% ipython --no-banner

In [1]: import numpy as np

In [2]: np.set_printoptions(precision=2, suppress=True, linewidth=160)

In [3]: F = np.loadtxt("run8.csv", delimiter=",")

In [4]: print(F)
[[0.33 0.33 0.33]
 [0.33 0.33 0.33]
 [0.33 0.33 0.33]]

In [5]: P = np.triu(np.array([[-3, -1, 3], [2, 2, -4], [2, 1, -4]]), 1) + np.eye(3)

In [6]: M2 = P @ F @ np.linalg.inv(P)

In [7]: print(round(np.trace(M2), 2), np.trace(F))
1.0 1.0

In [8]: print(np.linalg.matrix_rank(M2))
1

In [9]: print(F @ np.linalg.pinv(F) @ F)
[[0.33 0.33 0.33]
 [0.33 0.33 0.33]
 [0.33 0.33 0.33]]

In [10]: print(round(np.trace(np.linalg.pinv(F) @ F), 2))
1.0

In [11]: print(np.allclose(F, F.T))
True

In [12]: print(np.allclose(F @ F.T, F.T @ F))
True

In [13]: print((F + F.T) / 2)
[[0.33 0.33 0.33]
 [0.33 0.33 0.33]
 [0.33 0.33 0.33]]

In [14]: print(np.round(np.abs(np.linalg.eigvals(F)).max(), 2))
1.0

In [15]: print(np.round(np.sort(np.abs(np.linalg.eigvals(F))), 2) + 0)
[0. 0. 1.]

In [16]: print(np.round(np.linalg.det(F), 2))
0.0

In [17]: X = np.loadtxt("data.csv", delimiter=",")

In [18]: print(X)
[[ 1.13 -0.77 -1.29  3.46]
 [ 0.43 -3.52 -0.04  3.31]
 [-0.06 -2.2  -1.45  3.96]
 [-0.05 -0.94 -1.37  3.48]
 [-2.54 -3.4   1.5   2.88]
 [-1.45 -2.52  0.12  2.11]
 [-3.17 -1.77  1.06  3.25]
 [-2.64 -2.46  0.29  2.08]
 [-0.35 -2.16 -0.63  3.08]
 [ 0.35 -2.25 -2.84  4.04]
 [-0.7  -1.14 -0.17  3.  ]
 [-2.22 -2.52  1.02  1.24]
 [-4.   -2.78  1.32  3.08]
 [-1.32 -1.32 -1.8   4.91]
 [-0.54 -3.17 -1.99  3.58]
 [-2.08 -1.22  0.52  3.51]
 [-4.4  -2.53  3.03  1.97]
 [-1.49 -0.89 -0.07  3.48]
 [-2.57 -1.58  1.12  3.41]
 [ 0.4  -2.58 -0.45  3.02]
 [-0.95 -3.96  2.78  2.06]
 [-2.78 -1.55 -1.08  2.06]
 [ 0.77 -1.25 -0.9   3.18]]

In [19]: cen = X - X.mean(axis=0)

In [20]: U, sv, vt = np.linalg.svd(cen, full_matrices=False)

In [21]: print(np.round(cen.mean(axis=0), 2) + 0)
[0. 0. 0. 0.]

In [22]: print(sv)
[9.57 4.83 3.32 2.81]

In [23]: print(np.abs(vt[-1]))
[0.07 0.12 0.39 0.91]

In [24]: print((np.sign(U[:, 0]) == np.sign(U[0, 0])).astype(int))
[1 1 1 1 0 0 0 0 1 1 1 0 0 1 1 0 0 1 0 1 0 0 1]

In [25]: print(np.searchsorted(np.cumsum(sv ** 2) / (sv ** 2).sum(), 0.9) + 1)
3

In [26]: print(np.abs(vt[0]).argmax())
0

In [27]: feats = np.loadtxt("mat.csv", delimiter=",")

In [28]: print(feats)
[[ 0.8  -0.08 -1.62  0.63  0.12  0.31 -1.73]
 [ 1.72  2.05  0.24  1.79 -1.6  -1.78 -1.01]
 [-0.68  0.1   1.43 -0.53  1.16  0.45  0.14]
 [-4.17  1.45  1.9  -0.9   0.03 -1.29  5.86]
 [ 0.33 -0.28  0.04 -0.33  0.68  0.96 -0.93]
 [ 1.18 -0.06  0.41  0.45  0.43  0.26 -2.62]
 [ 0.7  -0.68 -0.31 -0.07 -0.42  0.01 -0.5 ]
 [ 2.31  1.23  0.62  1.49 -1.25 -0.78 -1.73]
 [-0.03  0.37  0.03  0.03 -0.31 -0.65  0.47]
 [ 2.13 -0.66 -0.75  0.49  0.08  0.5  -3.26]]

In [29]: print(np.linalg.matrix_rank(feats))
7

In [30]: print(np.count_nonzero(feats))
70

In [31]: np.zeros(10, 7)
TypeError: Cannot interpret '7' as a data type


In [32]: M2 = np.c_[feats[:, :5] @ np.array([[-4, 4, 2, 3, -5],
    ...:     [-1, 3, -1, -4, 4],
    ...:     [-1, -3, 4, 0, 5],
    ...:     [5, -4, 4, -5, 2],
    ...:     [5, 1, -4, -1, -3]]), np.array([2, -3, 1, 1, -4, 9, 5, -3, 2, -6])]

In [33]: print(M2)
[[  2.25   5.42  -2.76  -0.55 -11.52   2.  ]
 [ -8.22   3.55  15.91 -10.39   9.18  -3.  ]
 [  4.34  -3.43  -2.5   -0.95   6.41   1.  ]
 [  8.98 -14.4   -5.91 -13.84  34.26   1.  ]
 [  0.67   2.36  -2.94   3.08  -5.27  -4.  ]
 [ -0.67   1.94   4.14   1.1   -4.48   9.  ]
 [ -4.26   1.55   2.24   5.59  -6.65   5.  ]
 [ -9.89   3.86  16.83  -4.19   3.2   -3.  ]
 [ -1.68   0.47   1.05  -1.41   2.77   2.  ]
 [ -4.26   6.91   3.56   6.5  -16.3   -6.  ]]

In [34]: print(np.linalg.norm(np.linalg.qr(feats)[0].T @ M2, axis=0) ** 2 / ((M2 ** 2).sum(axis=0) + 1e-12))
[1.  1.  1.  1.  1.  0.5]

In [35]: print(np.round(np.linalg.norm(M2 - feats @ np.linalg.lstsq(feats, M2)[0], axis=0), 2) + 0)
[0.   0.   0.   0.   0.   9.68]

In [36]: x0 = np.array([-2, 5, 1, -1, 4, -5, 3])

In [37]: y = feats @ x0

In [38]: print(np.round(np.linalg.pinv(feats) @ feats, 2) + 0)
[[1. 0. 0. 0. 0. 0. 0.]
 [0. 1. 0. 0. 0. 0. 0.]
 [0. 0. 1. 0. 0. 0. 0.]
 [0. 0. 0. 1. 0. 0. 0.]
 [0. 0. 0. 0. 1. 0. 0.]
 [0. 0. 0. 0. 0. 1. 0.]
 [0. 0. 0. 0. 0. 0. 1.]]

In [39]: rng = np.random.default_rng(742)

In [40]: y = y + 0.3 * rng.normal(size=10)

In [41]: print(y)
[-10.03   5.06   6.76  42.39  -7.12 -10.3   -8.17  -5.78   5.83 -20.49]

In [42]: b, *_ = np.linalg.lstsq(feats, y)

In [43]: print(b.round())
[-1.  4.  1.  0.  6. -7.  4.]

In [44]: print(np.round(feats.T @ (y - feats @ b), 2) + 0)
[0. 0. 0. 0. 0. 0. 0.]

In [45]: arr = np.loadtxt("w.csv", delimiter=",")

In [46]: print(arr.round(2) + 0)
[[ 0.59 -1.69  0.4   1.11  0.66  1.68  0.2  -0.23 -1.02]
 [ 0.87 -1.29  0.14  1.43  0.61  1.76  0.16 -0.32 -0.97]
 [ 1.08  2.13 -1.24  1.1  -0.39 -0.03 -0.2  -0.33  0.48]
 [-0.77 -2.33  1.2  -0.64  0.53  0.5   0.23  0.22 -0.71]
 [-1.28 -1.83  1.21 -1.44  0.25 -0.39  0.16  0.4  -0.25]
 [ 0.19 -2.09  0.71  0.64  0.68  1.46  0.23 -0.1  -1.02]
 [ 0.29  2.34 -1.   -0.02 -0.65 -1.06 -0.24 -0.06  0.92]
 [-0.02 -2.23  0.85  0.37  0.68  1.3   0.24 -0.03 -0.99]
 [-1.47 -0.69  0.86 -1.9  -0.15 -1.28  0.03  0.48  0.34]
 [-0.48  1.82 -0.49 -0.98 -0.67 -1.63 -0.21  0.19  1.03]
 [ 1.43  0.32 -0.7   1.92  0.25  1.46  0.   -0.48 -0.5 ]
 [ 0.42 -1.88  0.54  0.92  0.68  1.6   0.21 -0.18 -1.03]
 [-1.43 -0.27  0.68 -1.92 -0.26 -1.48 -0.01  0.48  0.51]
 [ 1.33 -0.17 -0.48  1.87  0.38  1.63  0.05 -0.45 -0.67]
 [-0.59 -2.37  1.14 -0.39  0.58  0.73  0.24  0.16 -0.8 ]
 [-1.47 -0.8   0.9  -1.89 -0.11 -1.22  0.05  0.48  0.3 ]
 [ 0.76  2.34 -1.19  0.62 -0.53 -0.52 -0.23 -0.21  0.71]
 [-1.46 -1.13  1.02 -1.81 -0.01 -1.01  0.08  0.47  0.14]
 [-0.36 -2.35  1.04 -0.07  0.63  0.98  0.24  0.08 -0.9 ]
 [ 0.16  2.29 -0.93 -0.19 -0.66 -1.18 -0.24 -0.01  0.96]
 [ 1.47  0.9  -0.94  1.87  0.08  1.16 -0.06 -0.48 -0.25]
 [-0.46 -2.37  1.08 -0.21  0.61  0.88  0.24  0.11 -0.86]
 [-1.15  0.71  0.2  -1.72 -0.5  -1.75 -0.11  0.4   0.83]
 [ 1.25 -0.45 -0.34  1.81  0.44  1.7   0.08 -0.43 -0.76]
 [-1.42 -1.42  1.11 -1.7   0.09 -0.79  0.11  0.45  0.  ]
 [ 1.45  1.24 -1.06  1.77 -0.03  0.93 -0.1  -0.47 -0.09]
 [-0.83 -2.31  1.21 -0.73  0.5   0.42  0.23  0.24 -0.67]
 [ 0.13  2.28 -0.92 -0.23 -0.67 -1.2  -0.24  0.    0.97]
 [-1.47 -0.86  0.92 -1.88 -0.09 -1.18  0.05  0.48  0.27]
 [-0.1  -2.27  0.9   0.27  0.67  1.23  0.24 -0.01 -0.98]
 [ 0.22 -2.06  0.69  0.67  0.68  1.48  0.23 -0.11 -1.03]
 [-0.74 -2.34  1.19 -0.6   0.54  0.54  0.23  0.21 -0.73]
 [-1.31  0.26  0.43 -1.85 -0.4  -1.66 -0.06  0.45  0.7 ]]

In [47]: basis = arr[[16, 12]].astype(float)

In [48]: for _ in range(3):
    ...:     labels = np.linalg.norm(arr[:, None] - basis, axis=-1).argmin(axis=1)
    ...:     basis = np.array([arr[labels == j].mean(axis=0) for j in range(2)])
    ...: 

In [49]: print(labels)
[1 1 0 1 1 1 0 1 1 0 0 1 1 0 1 1 0 1 1 0 0 1 1 0 1 0 1 0 1 1 1 1 1]

In [50]: print(basis)
[[ 0.81  1.37 -0.85  0.87 -0.22  0.11 -0.13 -0.25  0.26]
 [-0.64 -1.53  0.84 -0.61  0.31  0.17  0.15  0.19 -0.4 ]]

In [51]: print(np.bincount(labels))
[11 22]

In [52]: print(basis[1] - basis[0])
[-1.45 -2.9   1.68 -1.47  0.53  0.06  0.27  0.44 -0.66]

In [53]: M2 = arr + rng.integers(-2, 3, (33, 2)) @ rng.integers(-2, 3, (2, 9))

In [54]: print(M2)
[[-1.41 -5.69 -3.6   1.11 -3.34  3.68  2.2  -0.23  0.98]
 [-1.13  4.71  2.14 -0.57  6.61  1.76 -3.84  1.68 -0.97]
 [ 1.08  7.13  1.76  0.1   4.61 -1.03 -3.2   0.67 -0.52]
 [ 2.23 -1.33  4.2   0.36  1.53 -1.5   0.23 -0.78 -2.71]
 [-3.28 -0.83  0.21 -2.44  1.25  0.61 -0.84  1.4   0.75]
 [ 2.19 -8.09 -1.29  2.64 -5.32  1.46  4.23 -2.1  -1.02]
 [-2.71  6.34 -1.   -2.02  3.35 -0.06 -3.24  1.94  1.92]
 [ 2.98 -1.23  3.85  1.37  1.68 -0.7   0.24 -1.03 -2.99]
 [-6.47 -0.69 -3.14 -3.9  -0.15  1.72 -0.97  2.48  3.34]
 [-4.48 -1.18 -5.49 -1.98 -3.67  1.37  0.79  1.19  4.03]
 [ 3.43 -0.68  0.3   2.92 -0.75  0.46  1.   -1.48 -1.5 ]
 [ 0.42 -6.88 -2.46  1.92 -4.32  2.6   3.21 -1.18 -0.03]
 [-1.43 -0.27  0.68 -1.92 -0.26 -1.48 -0.01  0.48  0.51]
 [ 4.33 -4.17 -0.48  3.87 -3.62  0.63  3.05 -2.45 -1.67]
 [ 3.41  0.63  6.14  0.61  3.58 -2.27 -0.76 -0.84 -3.8 ]
 [-1.47 -5.8  -2.1  -0.89 -5.11 -0.22  3.05 -0.52  1.3 ]
 [-4.24  2.34 -5.19 -1.38 -0.53  2.48 -1.23  1.79  3.71]
 [-1.46 -6.13 -1.98 -0.81 -5.01 -0.01  3.08 -0.53  1.14]
 [-4.36 -0.35 -0.96 -2.07  2.63  2.98 -1.76  2.08  1.1 ]
 [-1.84  8.29  1.07 -2.19  5.34 -1.18 -4.24  1.99  0.96]
 [ 3.47 -0.1   0.06  2.87 -0.92  0.16  0.94 -1.48 -1.25]
 [-6.46 -4.37 -4.92 -2.21 -1.39  4.88  0.24  2.11  3.14]
 [-5.15  2.71 -1.8  -3.72  1.5   0.25 -2.11  2.4   2.83]
 [-0.75 -4.45 -4.34  1.81 -3.56  3.7   2.08 -0.43  1.24]
 [-6.42 -1.42 -2.89 -3.7   0.09  2.21 -0.89  2.45  3.  ]
 [ 3.45  0.24 -0.06  2.77 -1.03 -0.07  0.9  -1.47 -1.09]
 [ 3.17  0.69  6.21  0.27  3.5  -2.58 -0.77 -0.76 -3.67]
 [-2.87  6.28 -0.92 -2.23  3.33 -0.2  -3.24  2.    1.97]
 [-1.47 -0.86  0.92 -1.88 -0.09 -1.18  0.05  0.48  0.27]
 [-2.1  -1.27 -0.1  -0.73  1.67  2.23 -0.76  0.99  0.02]
 [-1.78  3.94  2.69 -1.33  6.68  1.48 -3.77  1.89 -1.03]
 [-0.74 -2.34  1.19 -0.6   0.54  0.54  0.23  0.21 -0.73]
 [-7.31 -1.74 -5.57 -3.85 -2.4   2.34 -0.06  2.45  4.7 ]]

In [55]: print(np.abs(M2 - arr).sum(axis=1))
[20. 24. 20. 14. 10. 24. 20. 14. 20. 24. 10. 20.  0. 20. 24. 20. 20. 20. 20. 24. 10. 28. 20. 20. 20. 10. 24. 20.  0. 10. 24.  0. 28.]

In [56]: print(np.round(np.linalg.svd(M2 - arr, compute_uv=False), 2) + 0)
[32.96 28.73  0.    0.    0.    0.    0.    0.    0.  ]

In [57]: labels = M2[:, 0] > np.median(M2[:, 0])

In [58]: r0 = M2[labels].mean(axis=0) - M2[~labels].mean(axis=0)

In [59]: print(labels.astype(int))
[1 1 1 1 0 1 0 1 0 0 1 1 1 1 1 0 0 0 0 0 1 0 0 1 0 1 1 0 0 0 0 1 0]

In [60]: print(r0)
[ 5.3  -1.67  2.73  3.42 -0.51 -0.83  1.54 -2.26 -3.15]

In [61]: print(((M2 - M2.mean(axis=0)) @ r0 > 0).astype(int))
[1 0 1 1 0 1 0 1 0 0 1 1 0 1 1 1 0 1 0 0 1 0 0 1 0 1 1 0 1 0 0 1 0]

In [62]: print(np.round((((M2 - M2.mean(axis=0)) @ r0 > 0) == labels).mean(), 2))
0.85

In [63]: print(np.argsort(-np.abs(r0).round(6), kind="stable"))
[0 3 8 2 7 1 6 5 4]

In [64]: print(np.allclose(arr[:-1].T @ np.linalg.lstsq(arr[:-1].T, arr[-1])[0], arr[-1]))
True

In [65]: print(np.linalg.lstsq(arr[:-1].T, arr[-1])[2])
2

In [66]: print(round(float(np.trace(np.linalg.pinv(arr) @ arr)), 2))
2.0

In [67]: print(np.unique(arr.round(6), axis=0).shape)
(33, 9)

In [68]: U, sv, vt = np.linalg.svd(arr)

In [69]: V = vt[:(sv > 1e-8).sum()]

In [70]: x0 = arr[13] + 3 * arr[0] + rng.integers(2) * np.eye(9)[7]

In [71]: print(x0)
[ 3.09 -5.25  0.73  5.2   2.36  6.67  0.65 -0.14 -3.74]

In [72]: print(np.linalg.matrix_rank(np.vstack([arr, x0])))
3

In [73]: print(np.diag(V.T @ V))
[0.24 0.62 0.17 0.41 0.05 0.35 0.01 0.03 0.12]

In [74]: print(np.round(np.linalg.norm(x0 - V.T @ V @ x0), 2))
0.99

In [75]: J = np.diag(10 * np.array([0, 1, 1, 2, 2, 2, 3, 3])) + np.array([[2, -2, -1, 1, -2, -3, -1, 3],
    ...:     [2, 3, -2, 3, 1, 1, 0, 2],
    ...:     [-2, -1, 2, -2, 1, 1, 0, 0],
    ...:     [0, 0, 2, -3, -1, -2, 2, -1],
    ...:     [-2, 2, 2, -3, -1, 3, 1, 0],
    ...:     [-2, -3, -3, -2, -2, -3, -3, 2],
    ...:     [-2, 2, 0, 1, -2, 0, 0, -2],
    ...:     [0, -2, -3, -2, 0, 2, -1, 0]])

In [76]: print(J)
[[ 2 -2 -1  1 -2 -3 -1  3]
 [ 2 13 -2  3  1  1  0  2]
 [-2 -1 12 -2  1  1  0  0]
 [ 0  0  2 17 -1 -2  2 -1]
 [-2  2  2 -3 19  3  1  0]
 [-2 -3 -3 -2 -2 17 -3  2]
 [-2  2  0  1 -2  0 30 -2]
 [ 0 -2 -3 -2  0  2 -1 30]]

In [77]: T = np.stack([J, 5 * J, J[::-1]])

In [78]: print(np.linalg.norm(T, axis=(1, 2)))
[ 56.97 284.87  56.97]

In [79]: print(T.shape)
(3, 8, 8)

In [80]: print(T.sum(axis=0))
[[ 12 -14  -9   4 -12 -16  -7  48]
 [ 10  80 -12  19   4   6  30  10]
 [-14  -9  69 -14   4  23  -3   2]
 [ -2   2  14  99  13  -9  13  -6]
 [-12  12  14  -1 113  16   8  -1]
 [-14 -19  -6 -14 -11 103 -18  12]
 [-10  25  -2   9 -11   1 180 -10]
 [  2 -14 -19 -11  -2   9  -7 183]]

In [81]: r0 = np.array([5, -4, -2, -1, 3, -1, 1, 1])

In [82]: M2 = J + np.outer(r0, np.eye(8)[0])

In [83]: print(np.linalg.matrix_rank(M2 - J))
1

In [84]: print(np.linalg.matrix_rank(np.linalg.inv(M2) - np.linalg.inv(J), tol=1e-8))
1

In [85]: data = np.load("test7.npy")

In [86]: print(data)
[[10  9  0  0  5]
 [ 3  0  0  0  2]
 [ 7  8  3  0  4]
 [ 3  0  5  0  0]
 [ 9  3  0  0  9]
 [10  0  0  0  0]
 [15 11  0  0  3]
 [ 9  0  0  0  2]
 [ 5  1  7  0  0]
 [ 5  5  7  0  0]
 [ 2  2  3  0  1]
 [ 9  3  0  0  0]
 [ 8  8  0  0  8]
 [13  5  0  0  3]
 [ 7  8  3  0  4]
 [ 4  7  6  0  3]
 [ 5  7  0  0  7]
 [17 13  4  0  0]
 [ 4  0  7  0  0]
 [17 12  3  0  0]
 [13 10  0  0  6]
 [10  4  0  0  2]
 [10  2  0  0  4]]

In [87]: # rank 4

In [88]: T = np.stack([data, -2 * data, data[::-1]])

In [89]: print(T.sum(axis=0))
[[  0  -7   0   0  -1]
 [  7   4   0   0   0]
 [  6   2  -3   0   2]
 [ 14  12  -2   0   0]
 [ -5  -3   7   0  -9]
 [  7  13   4   0   0]
 [-10  -4   0   0   4]
 [ -5   7   6   0   1]
 [  2   7  -4   0   4]
 [  8   0  -7   0   3]
 [  6   6  -3   0   7]
 [  0   0   0   0   0]
 [ -6  -6   3   0  -7]
 [ -8   0   7   0  -3]
 [ -2  -7   4   0  -4]
 [  5  -7  -6   0  -1]
 [ 10   4   0   0  -4]
 [ -7 -13  -4   0   0]
 [  5   3  -7   0   9]
 [-14 -12   2   0   0]
 [ -6  -2   3   0  -2]
 [ -7  -4   0   0   0]
 [  0   7   0   0   1]]

In [90]: print(np.einsum("bij,cij->bc", T, T))
[[ 3676 -7352  2186]
 [-7352 14704 -4372]
 [ 2186 -4372  3676]]
